% ipython --no-banner

In [1]: import numpy as np

In [2]: import numpy.linalg as la

In [3]: np.set_printoptions(suppress=True, linewidth=100)

In [4]: E = np.loadtxt("test17.csv", delimiter=",")

In [5]: E.round(2)
Out[5]: 
array([[-1.64, -0.76, -0.55,  2.33,  0.1 ],
       [-0.82, -1.2 , -0.07, -1.09,  2.39],
       [ 0.47,  1.41, -2.45,  0.17,  0.87],
       [-1.76,  2.16,  1.01, -0.31,  0.37],
       [ 1.52,  0.59,  1.29,  1.51,  1.55]])

In [6]: B = np.array([[2, 1], [1, 2]])

In [7]: cent = np.kron(B, E)

In [8]: cent.shape
Out[8]: (10, 10)

In [9]: print(np.round(la.norm(cent, 2), 2), round(la.norm(B, 2) * la.norm(E, 2), 2))
9.0 9.0

In [10]: round(la.det(E.T), 2)
Out[10]: np.float64(243.0)

In [11]: round(float(la.det(E[::-1])), 2)
Out[11]: 243.0

In [12]: print(np.round(E @ E.T, 2) + 0)
[[9. 0. 0. 0. 0.]
 [0. 9. 0. 0. 0.]
 [0. 0. 9. 0. 0.]
 [0. 0. 0. 9. 0.]
 [0. 0. 0. 0. 9.]]

In [13]: np.round(la.norm(E, axis=0), 2)
Out[13]: array([3., 3., 3., 3., 3.])

In [14]: np.round(E.T @ E, 2) + 0
Out[14]: 
array([[9., 0., 0., 0., 0.],
       [0., 9., 0., 0., 0.],
       [0., 0., 9., 0., 0.],
       [0., 0., 0., 9., 0.],
       [0., 0., 0., 0., 9.]])

In [15]: Uu, sigma, VT = la.svd(E, full_matrices=False)

In [16]: Uu.shape, sigma.shape, VT.shape
Out[16]: ((5, 5), (5,), (5, 5))

In [17]: B = la.inv(E)

In [18]: np.round(E @ B, 2) + 0
Out[18]: 
array([[1., 0., 0., 0., 0.],
       [0., 1., 0., 0., 0.],
       [0., 0., 1., 0., 0.],
       [0., 0., 0., 1., 0.],
       [0., 0., 0., 0., 1.]])

In [19]: np.round(la.inv(B), 2)
Out[19]: 
array([[-1.64, -0.76, -0.55,  2.33,  0.1 ],
       [-0.82, -1.2 , -0.07, -1.09,  2.39],
       [ 0.47,  1.41, -2.45,  0.17,  0.87],
       [-1.76,  2.16,  1.01, -0.31,  0.37],
       [ 1.52,  0.59,  1.29,  1.51,  1.55]])

In [20]: np.round(la.cond(E), 2)
Out[20]: np.float64(1.0)

In [21]: round(float(la.det(E) * la.det(B)), 2)
Out[21]: 1.0

In [22]: np.round(la.slogdet(E)[0], 2)
Out[22]: np.float64(1.0)

In [23]: np.allclose(B, E.T)
Out[23]: False

In [24]: (np.abs(B) > 1e-9).astype(int)
Out[24]: 
array([[1, 1, 1, 1, 1],
       [1, 1, 1, 1, 1],
       [1, 1, 1, 1, 1],
       [1, 1, 1, 1, 1],
       [1, 1, 1, 1, 1]])

In [25]: B = np.array([[1, 1], [1, -1]])

In [26]: rng = np.random.default_rng(87)

In [27]: W0 = np.kron(B, np.kron(B, B))[rng.permutation(8)][:3]

In [28]: W0
Out[28]: 
array([[ 1, -1, -1,  1,  1, -1, -1,  1],
       [ 1, -1, -1,  1, -1,  1,  1, -1],
       [ 1,  1, -1, -1, -1, -1,  1,  1]])

In [29]: B = W0 / np.sqrt((W0 ** 2).mean(axis=1, keepdims=True))

In [30]: W0 - W0.mean(axis=1, keepdims=True)
Out[30]: 
array([[ 1., -1., -1.,  1.,  1., -1., -1.,  1.],
       [ 1., -1., -1.,  1., -1.,  1.,  1., -1.],
       [ 1.,  1., -1., -1., -1., -1.,  1.,  1.]])

In [31]: print(np.count_nonzero(W0))
24

In [32]: la.matrix_rank(W0)
Out[32]: np.int64(3)

In [33]: round(float(la.norm(W0)), 2)
Out[33]: 4.9

In [34]: np.abs(W0).max()
Out[34]: np.int64(1)

In [35]: np.round(la.svd(W0, compute_uv=False), 2)
Out[35]: array([2.83, 2.83, 2.83])

In [36]: np.unravel_index(np.abs(W0).argmax(), W0.shape)
Out[36]: (np.int64(0), np.int64(0))

In [37]: print(W0.shape)
(3, 8)

In [38]: x0 = np.array([-9, 6, -2, 9, -2, 5, -8, -8])

In [39]: W0 @ np.eye(8)[2]
Out[39]: array([-1., -1., -1.])

In [40]: np.sign((W0 @ x0).round(6))
Out[40]: array([-1,  1, -1])

In [41]: (W0 * x0).sum(axis=1)
Out[41]: array([-11,   3, -29])

In [42]: W0 @ (2 * x0)
Out[42]: array([-22,   6, -58])

In [43]: W0 * x0
Out[43]: 
array([[-9, -6,  2,  9, -2, -5,  8, -8],
       [-9, -6,  2,  9,  2,  5, -8,  8],
       [-9,  6,  2, -9,  2, -5, -8, -8]])

In [44]: W = np.array([[5, 5, 2, 2, 1],
    ...:     [1, 5, 4, 1, 5],
    ...:     [4, 0, 0, 5, 3],
    ...:     [4, 0, 5, 2, 4],
    ...:     [5, 5, 4, 5, 0]])

In [45]: b = np.array([2, 0, 4, 3, 1])

In [46]: act = np.maximum(E @ W + b, 0)

In [47]: print((act > 0).astype(int))
[[1 0 1 1 1]
 [1 1 1 1 0]
 [1 1 1 0 1]
 [1 1 1 1 1]
 [1 1 1 1 1]]

In [48]: cent = np.array([[-3, 7], [1, -8], [8, 0], [8, 0], [5, 6]])

In [49]: print((act @ cent).round(6).argmax(axis=1))
[0 0 0 0 0]
